$ python -q
>>> import numpy as np
>>> np.set_printoptions(precision=1, suppress=True, linewidth=140)
>>> rd = lambda a: np.round(a, 1) + 0
>>> E = np.load("data.npy")
>>> rd(E)
array([[1. , 0.2, 0. , 0. , 0. , 0. ],
       [0.2, 1. , 0.2, 0. , 0. , 0. ],
       [0. , 0.2, 1. , 0.2, 0. , 0. ],
       [0. , 0. , 0.2, 1. , 0.2, 0. ],
       [0. , 0. , 0. , 0.2, 1. , 0.2],
       [0. , 0. , 0. , 0. , 0.2, 1. ]])
>>> rng = np.random.default_rng(295)
>>> z = rng.permutation(6)
>>> B = E[:, z] * rng.choice([-1, 1], 6)
>>> rd(B)
array([[ 0.2,  0. ,  0. ,  1. ,  0. ,  0. ],
       [ 1. ,  0.2,  0. ,  0.2,  0. ,  0. ],
       [ 0.2,  1. ,  0. ,  0. , -0.2,  0. ],
       [ 0. ,  0.2,  0. ,  0. , -1. , -0.2],
       [ 0. ,  0. ,  0.2,  0. , -0.2, -1. ],
       [ 0. ,  0. ,  1. ,  0. ,  0. , -0.2]])
>>> left, _, Vt = np.linalg.svd(E.T @ B)
>>> z
array([1, 2, 5, 0, 3, 4])
>>> rd(np.linalg.lstsq(E, B)[0])
array([[ 0.,  0.,  0.,  1.,  0.,  0.],
       [ 1.,  0.,  0.,  0.,  0.,  0.],
       [ 0.,  1.,  0.,  0.,  0.,  0.],
       [ 0.,  0.,  0.,  0., -1.,  0.],
       [ 0.,  0.,  0.,  0.,  0., -1.],
       [ 0.,  0.,  1.,  0.,  0.,  0.]])
>>> x = np.array([2, -1, 1, 1, 0, 0])
>>> target = B @ x
>>> rd(target)
array([ 1.4,  2. , -0.6, -0.1,  0.2,  1. ])
>>> rd(np.linalg.solve(B, target))
array([ 2., -1.,  1.,  1.,  0.,  0.])
>>> rd(np.linalg.solve(B.T, B[1]))
array([0., 1., 0., 0., 0., 0.])
>>> L = np.linalg.cholesky(E)
>>> rd(np.diag(L) ** 2)
array([1., 1., 1., 1., 1., 1.])
>>> rd(L)
array([[1. , 0. , 0. , 0. , 0. , 0. ],
       [0.2, 1. , 0. , 0. , 0. , 0. ],
       [0. , 0.2, 1. , 0. , 0. , 0. ],
       [0. , 0. , 0.2, 1. , 0. , 0. ],
       [0. , 0. , 0. , 0.2, 1. , 0. ],
       [0. , 0. , 0. , 0. , 0.2, 1. ]])
>>> np.linalg.eigvalsh(E).min() > 0
np.True_
>>> rd(E / np.sqrt(np.outer(np.diag(E), np.diag(E))))
array([[1. , 0.2, 0. , 0. , 0. , 0. ],
       [0.2, 1. , 0.2, 0. , 0. , 0. ],
       [0. , 0.2, 1. , 0.2, 0. , 0. ],
       [0. , 0. , 0.2, 1. , 0.2, 0. ],
       [0. , 0. , 0. , 0.2, 1. , 0.2],
       [0. , 0. , 0. , 0. , 0.2, 1. ]])
>>> M = np.load("dump.npy")
>>> rd(M)
array([[-0.8, -0.3,  0.4,  0.1],
       [ 0.3, -0.2,  0.1,  0.9],
       [-0.4,  0.1, -0.9,  0.3],
       [-0.1,  0.9,  0.3,  0.2]])
>>> q, R = np.linalg.qr(M)
>>> rd(q @ R)
array([[-0.8, -0.3,  0.4,  0.1],
       [ 0.3, -0.2,  0.1,  0.9],
       [-0.4,  0.1, -0.9,  0.3],
       [-0.1,  0.9,  0.3,  0.2]])
>>> rd(R)
array([[1., 0., 0., 0.],
       [0., 1., 0., 0.],
       [0., 0., 1., 0.],
       [0., 0., 0., 1.]])
>>> np.trace(q @ q.T)
np.float64(4.0)
>>> B = M / np.linalg.norm(M, axis=1, keepdims=True)
>>> G = B @ B.T
>>> rd(G[2])
array([0., 0., 1., 0.])
>>> (G - 2 * np.eye(4)).round(6).argmax(axis=1)
array([1, 0, 0, 0])
>>> rd(G)
array([[1., 0., 0., 0.],
       [0., 1., 0., 0.],
       [0., 0., 1., 0.],
       [0., 0., 0., 1.]])
>>> x = np.array([-4, 2, 8, -5])
>>> [p for p in range(1, 25) if np.allclose(np.linalg.matrix_power(M, p), np.eye(4))]
[]
>>> rd(M.T @ (M @ x))
array([-4.,  2.,  8., -5.])
>>> rd(np.sort(np.abs(np.degrees(np.angle(np.linalg.eigvals(M))))))
array([  0. , 148.1, 148.1, 180. ])
>>> rd(np.linalg.det(M))
np.float64(-1.0)
>>> rd(np.linalg.inv(M))
array([[-0.8,  0.3, -0.4, -0.1],
       [-0.3, -0.2,  0.1,  0.9],
       [ 0.4,  0.1, -0.9,  0.3],
       [ 0.1,  0.9,  0.3,  0.2]])
>>> P = np.triu(np.array([[5, 3, 0, 4], [2, 5, 2, 5], [2, 1, 2, 5], [4, 0, 1, 2]]), 1) + np.eye(4)
>>> B = P @ M @ np.linalg.inv(P)
>>> np.linalg.matrix_rank(B)
np.int64(4)
>>> rd(np.linalg.det(B))
np.float64(-1.0)
>>> B = np.linalg.inv(M)
>>> rd(np.linalg.inv(B))
array([[-0.8, -0.3,  0.4,  0.1],
       [ 0.3, -0.2,  0.1,  0.9],
       [-0.4,  0.1, -0.9,  0.3],
       [-0.1,  0.9,  0.3,  0.2]])
>>> np.allclose(B, M.T)
True
>>> rd(np.linalg.cond(M))
np.float64(1.0)
>>> rd(np.linalg.det(M) * B)
array([[ 0.8, -0.3,  0.4,  0.1],
       [ 0.3,  0.2, -0.1, -0.9],
       [-0.4, -0.1,  0.9, -0.3],
       [-0.1, -0.9, -0.3, -0.2]])
>>> rd(M @ B)
array([[1., 0., 0., 0.],
       [0., 1., 0., 0.],
       [0., 0., 1., 0.],
       [0., 0., 0., 1.]])
>>> A = np.load("layer14.npy")
>>> A
array([[2, 1, 0, 2, 0],
       [0, 2, 0, 3, 0],
       [0, 0, 1, 0, 1],
       [0, 1, 0, 3, 0],
       [0, 0, 2, 0, 0]])
>>> vals, V = np.linalg.eigh(E)
>>> rd(vals)
array([0.7, 0.8, 0.9, 1. , 1.2, 1.4])
>>> rd(np.linalg.eigvalsh(E + -1 * np.eye(6)))
array([-0.3, -0.2, -0.1,  0. ,  0.2,  0.4])
>>> (vals > 1e-8).sum(), (vals < -1e-8).sum()
(np.int64(6), np.int64(0))
>>> rd(np.linalg.svd(E, compute_uv=False))
array([1.4, 1.2, 1. , 0.9, 0.8, 0.7])
>>> rd(V.T @ E @ V)
array([[0.7, 0. , 0. , 0. , 0. , 0. ],
       [0. , 0.8, 0. , 0. , 0. , 0. ],
       [0. , 0. , 0.9, 0. , 0. , 0. ],
       [0. , 0. , 0. , 1. , 0. , 0. ],
       [0. , 0. , 0. , 0. , 1.2, 0. ],
       [0. , 0. , 0. , 0. , 0. , 1.4]])
>>> vals, V = np.linalg.eigh(E)
>>> x = np.array([-1, -1, -2, 2, -2, 1])
>>> rd(V * np.maximum(vals, 0) @ V.T)
array([[1. , 0.2, 0. , 0. , 0. , 0. ],
       [0.2, 1. , 0.2, 0. , 0. , 0. ],
       [0. , 0.2, 1. , 0.2, 0. , 0. ],
       [0. , 0. , 0.2, 1. , 0.2, 0. ],
       [0. , 0. , 0. , 0.2, 1. , 0.2],
       [0. , 0. , 0. , 0. , 0.2, 1. ]])
>>> rd(V * np.sqrt(vals) @ V.T)
array([[1. , 0.1, 0. , 0. , 0. , 0. ],
       [0.1, 1. , 0.1, 0. , 0. , 0. ],
       [0. , 0.1, 1. , 0.1, 0. , 0. ],
       [0. , 0. , 0.1, 1. , 0.1, 0. ],
       [0. , 0. , 0. , 0.1, 1. , 0.1],
       [0. , 0. , 0. , 0. , 0.1, 1. ]])
>>> rd(np.linalg.eigvalsh(E[1:, 1:]))
array([0.7, 0.8, 0.9, 1.2, 1.4])
>>> vals, V = np.linalg.eig(A)
>>> rd(np.sort(np.linalg.eigvals(np.linalg.inv(A))))
array([-1. ,  0.2,  0.5,  0.5,  1.4])
>>> rd(np.sort(np.linalg.eigvals(A @ A)))
array([ 0.5,  1. ,  4. ,  4. , 18.5])
>>> F = np.loadtxt("a.csv", delimiter=",")
>>> rd(F)
array([[ 0.5, -0.5, -0.1, -0.3, -0.5, -0.5],
       [-0.5,  0.5, -0.1, -0.3, -0.5, -0.5],
       [-0.1, -0.1,  1. ,  0. , -0.1, -0.1],
       [-0.3, -0.3,  0. ,  0.9, -0.3, -0.3],
       [-0.5, -0.5, -0.1, -0.3,  0.5, -0.5],
       [-0.5, -0.5, -0.1, -0.3, -0.5,  0.5]])
>>> q, V = np.linalg.qr(F[:, :2])[0], np.linalg.qr(F[:, 2:])[0]
>>> s = np.linalg.svd(q.T @ V, compute_uv=False)
>>> rd(np.linalg.norm(q @ q.T - V @ V.T, 2))
np.float64(1.0)
>>> rd(F.T @ F)
array([[1., 0., 0., 0., 0., 0.],
       [0., 1., 0., 0., 0., 0.],
       [0., 0., 1., 0., 0., 0.],
       [0., 0., 0., 1., 0., 0.],
       [0., 0., 0., 0., 1., 0.],
       [0., 0., 0., 0., 0., 1.]])
>>> rd(np.linalg.svd(F, compute_uv=False))
array([1., 1., 1., 1., 1., 1.])
>>> W0 = rng.normal(size=(26, 3)) + 10 * np.array([1, 0, -3])
>>> rd(W0)
array([[  9. ,  -0.7, -30.8],
       [ 10.7,   0. , -31.9],
       [  9.6,   2. , -29.7],
       [ 10.2,  -0.9, -30.1],
       [  8.2,  -1. , -30.7],
       [ 11.2,  -1.5, -29.9],
       [ 10.5,   0.2, -28.9],
       [ 12. ,  -1.9, -29.7],
       [  9.5,   1.1, -30.5],
       [ 10.7,  -1.2, -30.2],
       [  9.4,   0.8, -29.6],
       [  9.7,   1.1, -30.3],
       [  9.8,   0.6, -29. ],
       [ 10.2,  -1.7, -30.3],
       [ 10.1,  -0.7, -31.4],
       [  9.7,   2.6, -31.7],
       [  8.8,  -0.3, -29. ],
       [  8.5,  -0.2, -28. ],
       [ 10.1,   0.8, -29.9],
       [  9.5,   0.2, -29.3],
       [  9.9,  -1.2, -30.3],
       [  9.2,   1.2, -30.3],
       [  9.9,   1. , -30.6],
       [ 10.2,   0.3, -29.2],
       [  8.6,  -2.1, -30.2],
       [ 10. ,  -0.3, -29.3]])
>>> z = rng.permutation(6)
>>> z
array([3, 2, 1, 4, 0, 5])
>>> B = E[z][:, z]
>>> np.trace(B)
np.float64(6.0)
>>> rd(np.linalg.det(B)), rd(np.linalg.det(E[z]))
(np.float64(0.8), np.float64(-0.8))
>>> np.diag(B)
array([1., 1., 1., 1., 1., 1.])
>>> B = np.array([[-4, -4], [-4, -3], [-2, 2], [-5, -5], [-4, -2]])
>>> np.einsum("ij->j", A)
array([2, 4, 3, 8, 1])
>>> np.einsum("ik,kj->ij", A, B)
array([[-22, -21],
       [-23, -21],
       [ -6,   0],
       [-19, -18],
       [ -4,   4]])
>>> np.einsum("ij,ij->i", A, A)
array([ 9, 13,  2, 10,  4])
>>> B.T @ A.T
array([[-22, -23,  -6, -19,  -4],
       [-21, -21,   0, -18,   4]])
>>> np.einsum("ik,kj->ji", A, B)
array([[-22, -23,  -6, -19,  -4],
       [-21, -21,   0, -18,   4]])
>>> B = A + rng.integers(-2, 3, (5, 1)) @ rng.integers(-2, 3, (1, 5))
>>> B
array([[ 0,  3,  2,  2,  0],
       [ 4, -2, -4,  3,  0],
       [ 2, -2, -1,  0,  1],
       [-2,  3,  2,  3,  0],
       [-4,  4,  6,  0,  0]])
>>> np.linalg.matrix_rank(B - A, tol=1e-8)
np.int64(1)
>>> rd(np.linalg.svd(B - A, compute_uv=False))
array([11.5,  0. ,  0. ,  0. ,  0. ])
>>> np.abs(B - A).sum(axis=1)
array([ 6, 12,  6,  6, 12])
